% ipython --no-banner

In [1]: import numpy as np

In [2]: np.set_printoptions(precision=3, suppress=True, linewidth=200)

In [3]: feats = np.load("data.npy")

In [4]: feats
Out[4]: 
array([[ 6, -6,  6, -6],
       [-6,  6, -6,  6],
       [ 0,  0, -6,  6],
       [ 0,  0,  6, -6]])

In [5]: r = np.linalg.matrix_rank(feats)

In [6]: r
Out[6]: np.int64(2)

In [7]: null = np.linalg.svd(feats)[2][r:].T

In [8]: null.shape
Out[8]: (4, 2)

In [9]: [int(np.linalg.matrix_rank(feats[:, :j + 1])) for j in range(4)]
Out[9]: [1, 1, 2, 2]

In [10]: [int(np.linalg.matrix_rank(feats[:i])) for i in range(1, len(feats) + 1)]
Out[10]: [1, 1, 2, 2]

In [11]: np.round(null @ null.T, 3) + 0
Out[11]: 
array([[0.5, 0.5, 0. , 0. ],
       [0.5, 0.5, 0. , 0. ],
       [0. , 0. , 0.5, 0.5],
       [0. , 0. , 0.5, 0.5]])

In [12]: Uu, sigma, Vh = np.linalg.svd(feats)

In [13]: print(sigma.round(3) + 0)
[19.416  7.416  0.     0.   ]

In [14]: B = Uu[:, :2] @ np.diag(sigma[:2]) @ Vh[:2]

In [15]: np.linalg.matrix_rank(B)
Out[15]: np.int64(2)

In [16]: t = np.radians(60)

In [17]: Rm = np.eye(4)

In [18]: Rm[2, 2] = Rm[1, 1] = np.cos(t)

In [19]: Rm[2, 1], Rm[1, 2] = -np.sin(t), np.sin(t)

In [20]: Rm
Out[20]: 
array([[ 1.   ,  0.   ,  0.   ,  0.   ],
       [ 0.   ,  0.5  ,  0.866,  0.   ],
       [ 0.   , -0.866,  0.5  ,  0.   ],
       [ 0.   ,  0.   ,  0.   ,  1.   ]])

In [21]: B = feats @ Rm.T

In [22]: print(np.abs(B - feats).max(axis=0))
[0.    8.196 3.    0.   ]

In [23]: B = np.linalg.inv(Rm)

In [24]: np.linalg.inv(B)
Out[24]: 
array([[ 1.   ,  0.   ,  0.   ,  0.   ],
       [ 0.   ,  0.5  ,  0.866,  0.   ],
       [-0.   , -0.866,  0.5  , -0.   ],
       [ 0.   ,  0.   ,  0.   ,  1.   ]])

In [25]: print((np.abs(B) > 1e-9).astype(int))
[[1 0 0 0]
 [0 1 1 0]
 [0 1 1 0]
 [0 0 0 1]]

In [26]: B
Out[26]: 
array([[ 1.   ,  0.   ,  0.   ,  0.   ],
       [-0.   ,  0.5  , -0.866, -0.   ],
       [ 0.   ,  0.866,  0.5  ,  0.   ],
       [ 0.   ,  0.   ,  0.   ,  1.   ]])

In [27]: np.linalg.det(Rm) * B
Out[27]: 
array([[ 1.   ,  0.   ,  0.   ,  0.   ],
       [-0.   ,  0.5  , -0.866, -0.   ],
       [ 0.   ,  0.866,  0.5  ,  0.   ],
       [ 0.   ,  0.   ,  0.   ,  1.   ]])

In [28]: E = np.loadtxt("x.csv", delimiter=",")

In [29]: E
Out[29]: 
array([[ 8.,  4.,  3.,  7.,  7.,  2.,  9.],
       [ 0.,  2.,  7.,  7.,  4.,  2.,  4.],
       [ 8.,  6.,  8., 12., 11.,  3., 10.],
       [ 5.,  4.,  5.,  9.,  9.,  1.,  6.],
       [ 0.,  0.,  0.,  0.,  0.,  0.,  0.],
       [ 5.,  2.,  0.,  4.,  5.,  0.,  5.],
       [ 4.,  0.,  5.,  0.,  2.,  2.,  1.],
       [ 5.,  4.,  7., 11.,  9.,  2.,  9.],
       [ 5.,  5., 10., 14., 12.,  3., 14.],
       [ 0.,  0.,  2.,  2.,  0.,  1.,  3.],
       [ 0.,  3.,  8.,  8.,  7.,  2.,  6.],
       [ 7.,  5., 13.,  7.,  9.,  6., 10.],
       [ 3.,  2.,  5.,  5.,  2.,  3.,  7.],
       [ 0.,  4.,  7.,  6.,  6.,  2.,  1.],
       [ 0.,  0.,  2.,  2.,  0.,  1.,  3.],
       [ 0.,  0.,  0.,  0.,  0.,  0.,  0.],
       [ 5.,  2.,  0.,  4.,  5.,  0.,  5.],
       [ 8.,  4.,  3.,  7.,  7.,  2.,  9.],
       [ 0.,  3.,  8.,  8.,  7.,  2.,  6.],
       [ 4.,  0.,  7.,  2.,  2.,  3.,  4.]])

In [30]: rng = np.random.default_rng(563)

In [31]: B = E + rng.integers(-2, 3, (20, 6)) @ rng.integers(-2, 3, (6, 7))

In [32]: print(B)
[[  8.  10.   3.   7.   3.  -1.   7.]
 [  2.   0.   9.   9.   2.   3.   7.]
 [  7.   1.  10.   6.  13.   9.   6.]
 [  2.   1.   6.  16.   7.  -2.  -1.]
 [  8.   2.  -1.  -1.   0.  -2.  10.]
 [ 17.   1.   7.   0.   4.   2.   7.]
 [  9.  -5.   5.  -6.   2.   6.   6.]
 [ -1.  14.   4.  16.  13.  -3.   9.]
 [ 18.   3.  16.   7.  11.   6.  17.]
 [ -2.  10.   2.  -2.   0.   1.   3.]
 [ 17.   5.  15.   4.   2.   2.  14.]
 [ -3.   6.   9.   4.  12.   9.   7.]
 [  0.   0.   5.  10.  -1.   1.   3.]
 [ -3.   4.   1.   9.   7.  -1.   6.]
 [ -2.  -6.   2.   6.  -6.   2.   4.]
 [  3.   9.   2. -10.  10.   3.   0.]
 [ 11.  -2.   4.  -8.   1.   7.   3.]
 [  8.  -6.   1.  11.   9.   2.  10.]
 [  0.  -9.   7.  11.   1.   4.   8.]
 [ -1.  -6.   8.  -4.   3.   9.  -5.]]

In [33]: np.abs(B - E).sum(axis=1)
Out[33]: array([15., 14., 26., 26., 24., 29., 25., 33., 35., 16., 43., 27., 19., 21., 20., 37., 39., 19., 26., 34.])

In [34]: Xs = E - E.mean(axis=0)

In [35]: evecs = np.linalg.svd(Xs)[2][:6]

In [36]: B = Xs - Xs @ evecs.T @ evecs

In [37]: np.linalg.norm(B, axis=1).round(6).argmax()
Out[37]: np.int64(13)

In [38]: np.diag(evecs.T @ evecs)
Out[38]: array([0.992, 0.852, 0.892, 0.983, 0.926, 0.371, 0.984])

In [39]: (Xs @ evecs.T).std(axis=0)
Out[39]: array([7.27 , 3.102, 2.255, 1.528, 0.613, 0.57 ])

In [40]: B.std(axis=0)
Out[40]: array([0.001, 0.005, 0.004, 0.002, 0.003, 0.01 , 0.002])
